$ python3 -q
>>> import numpy as np
>>> np.set_printoptions(precision=1, suppress=True, linewidth=140, legacy="1.25")
>>> K = np.load("m.npy")
>>> K
array([[66, 22, 33, 37, 23, 46, 45,  5, 60, 28],
       [22, 13, 12, 15,  8, 20, 25,  2, 23, 14],
       [33, 12, 26, 34, 20, 24, 37,  6, 30, 25],
       [37, 15, 34, 47, 28, 28, 50,  8, 35, 33],
       [23,  8, 20, 28, 18, 16, 27,  4, 22, 17],
       [46, 20, 24, 28, 16, 36, 40,  4, 44, 24],
       [45, 25, 37, 50, 27, 40, 66,  9, 45, 42],
       [ 5,  2,  6,  8,  4,  4,  9,  2,  4,  7],
       [60, 23, 30, 35, 22, 44, 45,  4, 57, 26],
       [28, 14, 25, 33, 17, 24, 42,  7, 26, 29]])
>>> t3 = np.stack([K, -3 * K, K[::-1]])
>>> np.linalg.matrix_rank(t3)
array([4, 4, 4])
>>> t3.shape
(3, 10, 10)
>>> np.round(np.linalg.det(t3), 1) + 0
array([0., 0., 0.])
>>> t3.sum(axis=0)
array([[-104,  -30,  -41,  -41,  -29,  -68,  -48,   -3,  -94,  -27],
       [  16,   -3,    6,    5,    6,    4,   -5,    0,   11,   -2],
       [ -61,  -22,  -46,  -60,  -36,  -44,  -65,  -10,  -56,  -43],
       [ -29,   -5,  -31,  -44,  -29,  -16,  -34,   -7,  -25,  -24],
       [   0,    4,  -16,  -28,  -20,    4,  -14,   -4,    0,  -10],
       [ -69,  -32,  -28,  -28,  -14,  -56,  -53,   -4,  -66,  -31],
       [ -53,  -35,  -40,  -53,  -26,  -52,  -82,  -10,  -55,  -51],
       [  23,    8,   14,   18,   12,   16,   19,    2,   22,   11],
       [ -98,  -33,  -48,  -55,  -36,  -68,  -65,   -6,  -91,  -38],
       [  10,   -6,  -17,  -29,  -11,   -2,  -39,   -9,    8,  -30]])
>>> np.einsum("bij,cij->bc", t3, t3)
array([[  89938, -269814,   74940],
       [-269814,  809442, -224820],
       [  74940, -224820,   89938]])
>>> rank = np.linalg.matrix_rank(K)
>>> rank
4
>>> ns = np.linalg.svd(K)[2][rank:].T
>>> np.round(ns @ ns.T, 1) + 0
array([[ 0.4,  0.1, -0.2,  0. ,  0.1, -0.2,  0.2, -0.1, -0.3, -0.1],
       [ 0.1,  0.7,  0.2,  0.1,  0. , -0.2, -0.3,  0.1, -0.2,  0.1],
       [-0.2,  0.2,  0.8, -0.2, -0.1,  0. ,  0. , -0.1,  0. , -0.2],
       [ 0. ,  0.1, -0.2,  0.5, -0.4,  0.1, -0.2,  0. ,  0. , -0.1],
       [ 0.1,  0. , -0.1, -0.4,  0.6,  0.1,  0. ,  0.1, -0.1,  0.2],
       [-0.2, -0.2,  0. ,  0.1,  0.1,  0.7, -0.2,  0. , -0.2, -0.1],
       [ 0.2, -0.3,  0. , -0.2,  0. , -0.2,  0.4,  0. ,  0. , -0.3],
       [-0.1,  0.1, -0.1,  0. ,  0.1,  0. ,  0. ,  0.9,  0.1, -0.2],
       [-0.3, -0.2,  0. ,  0. , -0.1, -0.2,  0. ,  0.1,  0.6,  0.2],
       [-0.1,  0.1, -0.2, -0.1,  0.2, -0.1, -0.3, -0.2,  0.2,  0.5]])
>>> np.allclose(K @ ns, 0)
True
>>> ns.shape
(10, 6)
>>> [int(np.linalg.matrix_rank(K[:, :j + 1])) for j in range(10)]
[1, 2, 3, 4, 4, 4, 4, 4, 4, 4]
>>> np.linalg.matrix_rank(K.T @ K), np.linalg.matrix_rank(K @ K.T)
(4, 4)
>>> [int(np.linalg.matrix_rank(np.delete(K, i, axis=0))) for i in range(10)]
[4, 4, 4, 4, 4, 4, 4, 4, 4, 4]
